$ python3 -q
>>> import numpy as np
>>> from numpy import linalg as LA
>>> np.set_printoptions(precision=1, suppress=True, linewidth=140)
>>> feats = np.array([[-2.2, 0.1, -0.6], [-0.6, -0.4, 1.8]])
>>> feats[:, 1] *= 10
>>> feats
array([[-2.2,  1. , -0.6],
       [-0.6, -4. ,  1.8]])
>>> other = np.array([[-2, 1], [-2, -3]])
>>> basis = np.kron(other, feats)
>>> basis
array([[ 4.4, -2. ,  1.2, -2.2,  1. , -0.6],
       [ 1.2,  8. , -3.6, -0.6, -4. ,  1.8],
       [ 4.4, -2. ,  1.2,  6.6, -3. ,  1.8],
       [ 1.2,  8. , -3.6,  1.8, 12. , -5.4]])
>>> np.round(LA.norm(basis, 2), 1), round(LA.norm(other, 2) * LA.norm(feats, 2), 1)
(np.float64(16.4), np.float64(16.4))
>>> basis.shape
(4, 6)
>>> other = feats / np.sqrt((feats ** 2).mean(axis=1, keepdims=True))
>>> print(np.round(feats - feats.mean(axis=1, keepdims=True), 1) + 0)
[[-1.6  1.6  0. ]
 [ 0.3 -3.1  2.7]]
>>> LA.matrix_rank(feats - feats.mean(axis=1, keepdims=True))
np.int64(2)
>>> x = np.array([7, 5, 0])
>>> h1 = np.maximum(feats @ x, 0)
>>> np.flatnonzero(h1 > 1e-9)
array([], dtype=int64)
>>> print(np.tanh(feats @ x))
[-1. -1.]
>>> U, sigma, VT = LA.svd(feats, full_matrices=False)
>>> np.round(VT @ VT.T, 1) + 0
array([[1., 0.],
       [0., 1.]])
>>> np.cumsum(sigma ** 2) / np.sum(sigma ** 2)
array([0.8, 1. ])
>>> round(float(np.sqrt((sigma ** 2).sum())), 1), np.round(LA.norm(feats), 1)
(5.1, np.float64(5.1))
>>> np.abs(U[:, 0]).round(6).argmax()
np.int64(1)
>>> other = np.array([[0.5], [-0.6], [-1.0]])
>>> basis = np.array([[-0.9, -0.2]])
>>> mat = other @ basis
>>> mat
array([[-0.5, -0.1],
       [ 0.5,  0.1],
       [ 0.9,  0.2]])
>>> LA.lstsq(mat[:-1].T, mat[-1])[2]
np.int32(1)
>>> np.unique(mat.round(6), axis=0).shape
(3, 2)
>>> np.allclose(mat[:-1].T @ LA.lstsq(mat[:-1].T, mat[-1])[0], mat[-1])
True
>>> other = np.array([[2, 2, 0], [5, 4, 2]])
>>> basis = np.kron(other, mat)
>>> basis.shape
(6, 6)
